% python3 -q
>>> import numpy as np
>>> import numpy.linalg as la
>>> np.set_printoptions(precision=3, suppress=True, linewidth=140)
>>> def tidy(a):
...     return np.round(a, 3) + 0
... 
>>> arr = np.loadtxt("m.csv", delimiter=",")
>>> arr
array([[ 2.,  2.,  2.,  2.,  1.],
       [ 1.,  2.,  1.,  2.,  2.],
       [ 0.,  1.,  1.,  2.,  1.],
       [ 0.,  0.,  2.,  2.,  3.],
       [ 0.,  0.,  0.,  0., -1.]])
>>> # rank 4
>>> la.matrix_rank(arr, rtol=0.1)
np.int64(4)
>>> la.cond(arr) > 100
np.True_
>>> tidy(la.norm(arr, 2) / la.norm(arr))
np.float64(0.917)
>>> U, sigma, VT = la.svd(arr)
>>> V = VT[:(sigma > 1e-8).sum()]
>>> rng = np.random.default_rng(45)
>>> x = arr[4] + 3 * arr[3] + rng.integers(2) * np.eye(5)[2]
>>> x
array([0., 0., 7., 6., 8.])
>>> la.matrix_rank(np.vstack([arr, x]))
np.int64(5)
>>> np.allclose(V.T @ V @ x, x)
False
>>> tidy(np.diag(V.T @ V))
array([0.75, 0.75, 0.75, 0.75, 1.  ])
>>> tidy(la.norm(x - V.T @ V @ x))
np.float64(0.5)
>>> P = np.triu(np.array([[-1, 5, 4, 2, 3],
...     [-4, 3, 0, -1, -2],
...     [1, 5, -5, -1, 5],
...     [3, -5, -4, -2, -3],
...     [2, -4, 1, 0, 4]]), 1) + np.eye(5)
>>> B = P @ arr @ la.inv(P)
>>> tidy(la.det(B))
np.float64(0.0)
>>> tidy(np.poly(B))
array([ 1., -6.,  4., 11.,  0.,  0.])
>>> la.matrix_rank(B)
np.int64(4)
>>> P @ arr - arr @ P
array([[ 5.,  4.,  5., 22., 11.],
       [ 0., -5., -6., -1.,  1.],
       [ 0.,  0., -2.,  0., -5.],
       [ 0.,  0.,  0.,  2., -1.],
       [ 0.,  0.,  0.,  0.,  0.]])
>>> np.trace(B), np.trace(arr)
(np.float64(6.0), np.float64(6.0))
>>> tidy(np.abs(la.eigvals(arr)).max())
np.float64(4.618)
>>> tidy(np.sort(np.abs(la.eigvals(arr))))
array([0.   , 0.   , 1.   , 2.382, 4.618])
>>> tidy(la.det(arr))
np.float64(0.0)
>>> (arr + arr.T) / 2
array([[ 2. ,  1.5,  1. ,  1. ,  0.5],
       [ 1.5,  2. ,  1. ,  1. ,  1. ],
       [ 1. ,  1. ,  1. ,  2. ,  0.5],
       [ 1. ,  1. ,  2. ,  2. ,  1.5],
       [ 0.5,  1. ,  0.5,  1.5, -1. ]])
>>> np.allclose(arr, arr.T)
False
>>> r = la.matrix_rank(arr)
>>> r
np.int64(4)
>>> ns = la.svd(arr)[2][r:].T
>>> tidy(ns[:, 0] / ns[np.abs(ns[:, 0]).round(6).argmax(), 0])
array([ 1., -1., -1.,  1.,  0.])
>>> [int(la.matrix_rank(arr[:i])) for i in range(1, len(arr) + 1)]
[1, 2, 3, 4, 4]
>>> np.allclose(arr @ ns, 0)
True
>>> A = np.loadtxt("run8.csv", delimiter=",")
>>> tidy(A)
array([[13.701, 15.543, -0.105, -3.894],
       [13.381, 15.056, -0.215, -3.781],
       [12.49 , 13.709, -0.512, -3.463],
       [ 8.004,  7.202, -1.715, -1.827],
       [ 7.46 ,  6.454, -1.818, -1.625],
       [ 6.334,  4.948, -1.989, -1.206],
       [ 6.2  ,  4.773, -2.005, -1.156],
       [ 5.617,  4.024, -2.063, -0.939],
       [ 4.79 ,  2.998, -2.109, -0.634],
       [ 4.032,  2.109, -2.103, -0.359],
       [ 3.051,  1.051, -2.008, -0.017],
       [ 2.77 ,  0.775, -1.958,  0.076],
       [ 1.984,  0.089, -1.74 ,  0.311],
       [ 1.823, -0.032, -1.678,  0.353],
       [ 1.729, -0.097, -1.639,  0.376],
       [ 1.298, -0.353, -1.419,  0.463],
       [ 1.121, -0.43 , -1.308,  0.486],
       [ 1.055, -0.453, -1.262,  0.492],
       [ 0.847, -0.505, -1.102,  0.5  ],
       [ 0.767, -0.514, -1.032,  0.497],
       [ 0.762, -0.514, -1.028,  0.496],
       [ 0.739, -0.515, -1.007,  0.495],
       [ 0.702, -0.516, -0.973,  0.491],
       [-0.084,  0.191,  0.174, -0.2  ],
       [-0.225,  0.6  ,  0.463, -0.725],
       [-0.234,  0.627,  0.478, -0.767],
       [-0.265,  0.72 ,  0.527, -0.917],
       [-0.325,  0.886,  0.596, -1.23 ],
       [-0.347,  0.94 ,  0.612, -1.351],
       [-0.565,  1.209,  0.557, -2.435],
       [-0.617,  1.219,  0.508, -2.658],
       [-0.733,  1.198,  0.374, -3.115],
       [-0.876,  1.111,  0.182, -3.61 ],
       [-1.991, -0.403, -1.588, -6.351],
       [-2.368, -1.046, -2.205, -7.055],
       [-2.69 , -1.616, -2.73 , -7.608],
       [-2.967, -2.12 , -3.182, -8.057]])
>>> C2 = np.cov(A, rowvar=False)
>>> tidy(A.std(axis=0))
array([4.199, 4.291, 1.075, 2.387])
>>> tidy(np.polyfit(A[:, 2], A[:, 1], 1))
array([0.582, 2.714])
>>> tidy(np.corrcoef(A[:, 2], A[:, 1])[0, 1])
np.float64(0.146)
>>> def softmax(z):
...     e = np.exp(z - z.max(axis=-1, keepdims=True))
...     return e / e.sum(axis=-1, keepdims=True)
... 
>>> tidy(softmax(A[16]))
array([0.546, 0.116, 0.048, 0.29 ])
>>> tidy(softmax(A[16] + -3))
array([0.546, 0.116, 0.048, 0.29 ])
>>> att = A @ A.T / np.sqrt(4)
>>> softmax(att).round(6).argmax(axis=1)
array([ 0,  0,  0,  0,  0,  0,  0,  0,  0,  0,  0,  0,  0,  0,  0,  0,  3,  3,  8,  9,  9,  9,  9,  0,  0,  0,  0,  0,  0,  0,  0, 36, 36,
       36, 36, 36, 36])
>>> C2 = arr.T @ arr
>>> np.allclose(C2, C2.T)
True
>>> np.diag(C2)
array([ 5.,  9., 10., 16., 16.])
>>> la.matrix_rank(C2)
np.int64(4)
>>> la.matrix_rank(A, rtol=0.1)
np.int64(3)
>>> tidy(la.norm(A, 2) / la.norm(A))
np.float64(0.902)
>>> np.argsort(-la.norm(A, axis=0).round(6), kind="stable")[:3]
array([0, 1, 3])
>>> la.cond(A) > 100
np.True_
>>> mat = np.array([[1.0, -2.0, 0.0, 0.0, 0.0],
...     [-2.0, 2.0, -2.0, 0.0, 0.0],
...     [0.0, -2.0, -1.0, -2.0, 0.0],
...     [0.0, 0.0, -2.0, -1.0, -2.0],
...     [0.0, 0.0, 0.0, -2.0, -2.0]])
>>> vals, V = la.eig(mat)
>>> tidy(mat @ V[:, 0] - vals[0] * V[:, 0])
array([0., 0., 0., 0., 0.])
>>> tidy(np.sort(la.eigvals(la.inv(mat))))
array([-4.883, -0.459, -0.233,  0.239,  0.669])
>>> tidy(np.sort(la.eigvals(mat @ mat)))
array([ 0.042,  2.236,  4.75 , 17.516, 18.456])
>>> tidy(vals)
array([ 4.185,  1.495, -0.205, -2.18 , -4.296])
>>> r0 = np.array([1, -4])
>>> np.array([np.convolve(row, r0, "same") for row in mat])
array([[  1.,  -6.,   8.,   0.,   0.],
       [ -2.,  10., -10.,   8.,   0.],
       [  0.,  -2.,   7.,   2.,   8.],
       [  0.,   0.,  -2.,   7.,   2.],
       [  0.,   0.,   0.,  -2.,   6.]])
>>> np.convolve(mat[0], r0)
array([ 1., -6.,  8.,  0.,  0.,  0.])
>>> vals, V = la.eigh(mat)
>>> vals.sum(), np.trace(mat)
(np.float64(-1.0), np.float64(-1.0))
>>> tidy(V.T @ V)
array([[1., 0., 0., 0., 0.],
       [0., 1., 0., 0., 0.],
       [0., 0., 1., 0., 0.],
       [0., 0., 0., 1., 0.],
       [0., 0., 0., 0., 1.]])
>>> tidy(la.svd(mat, compute_uv=False))
array([4.296, 4.185, 2.18 , 1.495, 0.205])
>>> tidy(V @ np.diag(vals) @ V.T)
array([[ 1., -2.,  0.,  0.,  0.],
       [-2.,  2., -2.,  0.,  0.],
       [ 0., -2., -1., -2.,  0.],
       [ 0.,  0., -2., -1., -2.],
       [ 0.,  0.,  0., -2., -2.]])
>>> tidy(la.eigvalsh(mat + -3 * np.eye(5)))
array([-7.296, -5.18 , -3.205, -1.505,  1.185])
>>> tidy(vals)
array([-4.296, -2.18 , -0.205,  1.495,  4.185])
>>> np.abs(V[:, -1]).round(6).argmax()
np.int64(1)
>>> tidy(softmax(mat).sum(axis=1))
array([1., 1., 1., 1., 1.])
>>> tidy(softmax(mat[3] + -3))
array([0.379, 0.379, 0.051, 0.139, 0.051])
>>> tidy(softmax(10 * mat[3]))
array([0.5, 0.5, 0. , 0. , 0. ])
>>> att = mat @ mat.T / np.sqrt(5)
>>> tidy(softmax(att)[3] @ mat)
array([-0.131, -0.024, -1.554, -1.163, -1.69 ])
>>> softmax(att).round(6).argmax(axis=1)
array([0, 1, 2, 3, 4])
